>>> import numpy as np
>>> np.set_printoptions(precision=2, suppress=True, linewidth=140, sign=" ")
>>> E = np.loadtxt("x.csv", delimiter=",")
>>> print(E)
[[  5.   5.]
 [  5.  10.]]
>>> ev, vecs = np.linalg.eig(E)
>>> print(np.sort(np.linalg.eigvals(np.linalg.inv(E))))
[ 0.08  0.52]
>>> print(np.sort(np.linalg.eigvals(E.T)))
[  1.91  13.09]
>>> print(np.round(E @ vecs[:, 0] - ev[0] * vecs[:, 0], 2) + 0)
[ 0.  0.]
>>> print(np.round(np.prod(ev), 2))
25.0
>>> print(round(np.linalg.det(E), 2))
25.0
>>> print(np.trace(E))
15.0
>>> print(round(np.abs(np.linalg.eigvals(E)).max(), 2))
13.09
>>> print(np.linalg.matrix_power(E, 2))
[[  50.   75.]
 [  75.  125.]]
>>> np.linalg.determinant(E)
Traceback (most recent call last):
  File "<python-input-13>", line 1, in <module>
    np.linalg.determinant(E)
    ^^^^^^^^^^^^^^^^^^^^^
AttributeError: module 'numpy.linalg' has no attribute 'determinant'
>>> print(E @ E)
[[  50.   75.]
 [  75.  125.]]
>>> x0 = np.ones(2)
>>> for _ in range(6):
...     x0 = E @ x0
...     x0 /= np.linalg.norm(x0)
...     print(round(x0 @ E @ x0, 2))
... 
13.08
13.09
13.09
13.09
13.09
13.09
>>> print(x0)
[ 0.53  0.85]
>>> print(round(float(np.linalg.eigvalsh(E)[-1]), 2))
13.09
>>> w1 = np.array([[-2, 2, 1, 2, 0], [-2, 2, 2, 2, -2]])
>>> b = np.array([2, 0, -2, 0, 0])
>>> act = np.maximum(E @ w1 + b, 0)
>>> print((act > 0).mean(axis=0))
[ 0.  1.  1.  1.  0.]
>>> print((act > 0).astype(int))
[[ 0  1  1  1  0]
 [ 0  1  1  1  0]]
>>> print(np.linalg.matrix_rank(act))
2
>>> cent = np.array([[0, 3], [1, 3], [2, -2], [0, -3], [0, 3]])
>>> print(w1 @ cent)
[[  4  -8]
 [  6 -16]]
>>> F = np.array([[-0.3, -0.8, -0.7, -0.8],
...     [-0.5, 0.2, -0.9, 0.3],
...     [2.3, -1.4, 1.2, -0.9],
...     [-1.0, 1.2, 0.7, -0.4]])
>>> print(F)
[[-0.3 -0.8 -0.7 -0.8]
 [-0.5  0.2 -0.9  0.3]
 [ 2.3 -1.4  1.2 -0.9]
 [-1.   1.2  0.7 -0.4]]
>>> rng = np.random.default_rng(8334)
>>> z = rng.permutation(4)
>>> other = F[:, z] * rng.choice([-1, 1], 4)
>>> print(other)
[[ 0.8  0.3  0.8  0.7]
 [-0.2  0.5 -0.3  0.9]
 [ 1.4 -2.3  0.9 -1.2]
 [-1.2  1.   0.4 -0.7]]
>>> left, _, Vt = np.linalg.svd(F.T @ other)
>>> print(z)
[ 1  0  3  2]
